% python3 -q
>>> import numpy as np
>>> import numpy.linalg as la
>>> np.set_printoptions(precision=3, suppress=True, linewidth=200, sign=" ")
>>> K = np.tanh(np.array([[1.2, -2.0, -0.9],
...     [0.4, 0.3, 0.9],
...     [-0.4, 1.7, 1.6],
...     [1.0, -1.2, 0.6],
...     [0.8, -1.5, 0.8],
...     [-1.3, -1.2, 1.0],
...     [0.3, 0.5, 1.1],
...     [1.9, 0.0, 0.3],
...     [-1.0, -0.1, -1.1],
...     [-2.3, -2.2, -0.9],
...     [1.3, 0.9, -0.6],
...     [-0.1, 0.0, 1.3],
...     [1.2, 0.4, -0.1],
...     [-0.7, 0.7, 1.1],
...     [-0.3, -0.1, 0.4],
...     [1.9, 1.3, -0.3],
...     [-0.3, 1.0, 0.7]]) @ np.array([[0.4, -0.1, -0.4, 0.4, -0.2, -1.8, 0.3],
...     [-1.8, -0.1, 2.4, -1.1, -0.6, 1.0, -0.3],
...     [0.2, 0.0, 1.2, -0.3, -0.1, -0.9, 1.1]]))
>>> print(K.round(3) + 0)
[[ 0.999  0.08  -1.     0.995  0.782 -0.998 -0.03 ]
 [-0.197 -0.07   0.927 -0.414 -0.336 -0.843  0.77 ]
 [-0.994 -0.129  1.    -0.987 -0.8    0.753  0.811]
 [ 0.991  0.02  -0.988  0.912  0.43  -0.998  0.867]
 [ 0.997  0.07  -0.995  0.939  0.578 -0.999  0.917]
 [ 0.951  0.245 -0.821  0.462  0.706  0.235  0.789]
 [-0.508 -0.08   0.984 -0.641 -0.438 -0.774  0.818]
 [ 0.675 -0.188 -0.38   0.585 -0.388 -0.999  0.716]
 [-0.414  0.11  -0.821  0.04   0.354  0.991 -0.901]
 [ 0.993  0.422 -1.     0.944  0.954  0.992 -0.77 ]
 [-0.84  -0.217  0.726 -0.282 -0.629 -0.716 -0.493]
 [ 0.217  0.01   0.922 -0.405 -0.11  -0.757  0.885]
 [-0.254 -0.159  0.345  0.07  -0.438 -0.932  0.129]
 [-0.867  0.     0.997 -0.881 -0.371  0.749  0.658]
 [ 0.139  0.04   0.345 -0.129  0.08   0.08   0.363]
 [-0.927 -0.31   0.964 -0.523 -0.811 -0.952 -0.149]
 [-0.945 -0.07   0.998 -0.892 -0.544  0.721  0.363]]
>>> mat = np.load("x.npy")
>>> print(mat)
[[ -3.019  -1.613  -3.832  -3.621   9.813  -7.431]
 [ -0.508  -3.786  -3.905  -0.994   9.096  -9.054]
 [ -0.015   0.032  -0.026  -0.013   0.017   0.002]
 [ -2.473  -1.611  -4.496  -1.782   9.508  -7.467]
 [ -0.531  -6.915   2.21  -11.511   9.329  -9.864]
 [ -0.99   -6.015   0.192  -9.225  10.203 -10.208]
 [ -4.023  -2.01   -4.394  -5.442  12.422  -9.231]
 [ -3.465   0.999  -4.496  -0.805   7.296  -4.082]
 [ -1.974  -3.383   0.185  -8.236   7.98   -6.787]
 [  0.472  -4.701  -2.588  -1.502   7.907  -8.879]
 [ -4.989   4.511  -6.529   2.508   6.013  -1.019]
 [ -0.975  -7.724  -1.086  -9.698  13.6   -13.778]
 [ -1.993  -0.816  -1.201  -3.567   5.176  -3.618]
 [ -2.471  -3.328  -5.785  -2.313  12.86  -11.126]
 [  1.992  -6.486   0.7    -4.306   5.774  -8.383]
 [ -1.001  -7.684  -1.064  -9.693  13.611 -13.781]
 [ -0.513  -7.302   0.203  -9.696  11.336 -11.891]
 [ -0.032  -5.221   2.798  -9.205   5.606  -6.372]
 [ -2.981  -4.62   -4.408  -6.398  14.605 -12.609]
 [ -2.504  -2.913  -3.8    -4.093  10.861  -9.123]
 [  1.498  -8.186   0.073  -6.58    9.515 -11.868]
 [  1.527  -5.588  -1.326  -1.967   6.685  -8.721]
 [ -0.516  -8.976  -1.101 -10.179  14.677 -15.5  ]
 [ -3.962   0.597  -5.799  -0.797   9.619  -6.011]
 [  1.985 -10.428   2.817 -11.222  10.006 -13.224]
 [  0.494  -9.498   2.231 -12.502  11.512 -13.273]
 [  1.522  -9.508   0.777  -8.889  10.88  -13.515]
 [  0.992  -6.489   2.08   -7.885   6.387  -8.173]
 [ -1.015  -4.703  -0.468  -6.891   8.758  -8.607]
 [ -4.51    1.92   -5.794  -0.296   8.477  -4.298]
 [ -4.995  -1.995  -2.97   -8.974  12.971  -9.006]
 [  0.514  -3.023  -1.301  -0.997   4.53   -5.288]
 [  2.552  -6.516  -0.006  -2.494   5.52   -8.475]
 [ -3.487  -5.902  -3.004 -10.482  16.311 -14.106]
 [  0.492  -6.458   2.775  -9.714   6.683  -8.122]
 [ -1.494  -7.696  -0.421 -11.531  13.892 -13.696]
 [ -1.505   0.486  -2.608   0.495   3.514  -2.085]
 [ -0.499  -0.424  -1.281   0.      2.305  -1.886]
 [ -2.029   1.802  -2.581   1.01    2.435  -0.376]
 [ -2.505  -4.599  -5.103  -4.608  14.327 -12.698]]
>>> other = mat / np.sqrt((mat ** 2).mean(axis=1, keepdims=True))
>>> print(la.norm(other, axis=1))
[ 2.449  2.449  2.449  2.449  2.449  2.449  2.449  2.449  2.449  2.449  2.449  2.449  2.449  2.449  2.449  2.449  2.449  2.449  2.449  2.449  2.449  2.449  2.449  2.449  2.449  2.449  2.449  2.449
  2.449  2.449  2.449  2.449  2.449  2.449  2.449  2.449  2.449  2.449  2.449  2.449]
>>> print(la.matrix_rank(other) == la.matrix_rank(mat))
True
>>> left, sig, Vt = la.svd(mat, full_matrices=False)
>>> print(np.abs(Vt[0]))
[ 0.061  0.315  0.074  0.403  0.608  0.599]
>>> print(sig)
[ 100.136   30.307   13.929    0.146    0.114    0.074]
>>> print(np.round(Vt @ Vt.T, 3) + 0)
[[ 1.  0.  0.  0.  0.  0.]
 [ 0.  1.  0.  0.  0.  0.]
 [ 0.  0.  1.  0.  0.  0.]
 [ 0.  0.  0.  1.  0.  0.]
 [ 0.  0.  0.  0.  1.  0.]
 [ 0.  0.  0.  0.  0.  1.]]
>>> print(sig / sig[0])
[ 1.     0.303  0.139  0.001  0.001  0.001]
>>> print((sig > 1e-8).sum())
6
>>> z = mat[:, 2] > np.median(mat[:, 2])
>>> u = mat[z].mean(axis=0) - mat[~z].mean(axis=0)
>>> print((((mat - mat.mean(axis=0)) @ u > 0) == z).mean())
0.9
>>> print(((mat - mat.mean(axis=0)) @ u > 0).astype(int))
[ 0  0  0  0  1  1  0  0  1  0  0  1  0  0  1  1  1  1  1  0  1  0  1  0  1  1  1  1  1  0  0  0  1  1  1  1  0  0  0  0]
>>> print(np.argsort(-np.abs(u).round(6), kind="stable"))
[ 3  1  2  5  0  4]
>>> d = la.norm(mat[:, None] - mat[None], axis=-1)
>>> print(d[39].round(6).argsort(kind="stable")[:4])
[ 39  18  13   6]
>>> print(d.shape)
(40, 40)
>>> left, sig, Vt = la.svd(mat)
>>> print(sig)
[ 100.136   30.307   13.929    0.146    0.114    0.074]
>>> other = left[:, :3] @ np.diag(sig[:3]) @ Vt[:3]
>>> print(np.round(np.abs(mat - other).max(), 3))
0.033
>>> X = np.load("run11.npy")
>>> print(X)
[[ 1  1 -2 -2 -1]
 [-2  1  4  0 -2]
 [-2 -1  4  0  0]
 [ 1  1 -2  0  1]
 [-1 -1  2  0 -2]
 [-2  1  4 -1  2]
 [ 1 -2 -2 -2  2]
 [-2  2  4  1  1]
 [ 2 -1 -4 -2 -2]
 [ 2  2 -4  2  1]
 [-1 -2  2 -2  0]]
>>> Xc = X - X.mean(axis=0)
>>> evecs = la.svd(Xc)[2][:4]
>>> other = Xc - Xc @ evecs.T @ evecs
>>> print(la.norm(other, axis=1).round(6).argmax())
0
>>> print(np.round(np.cov(Xc @ evecs.T, rowvar=False), 3) + 0)
[[ 14.15    0.      0.      0.   ]
 [  0.      3.617   0.      0.   ]
 [  0.      0.      2.196   0.   ]
 [  0.      0.      0.      0.691]]
>>> print((Xc @ evecs.T).std(axis=0))
[ 3.587  1.813  1.413  0.793]
>>> print(np.round(la.norm(other) / la.norm(Xc), 3))
0.0
>>> print(np.round(other.std(axis=0), 3) + 0)
[ 0.  0.  0.  0.  0.]
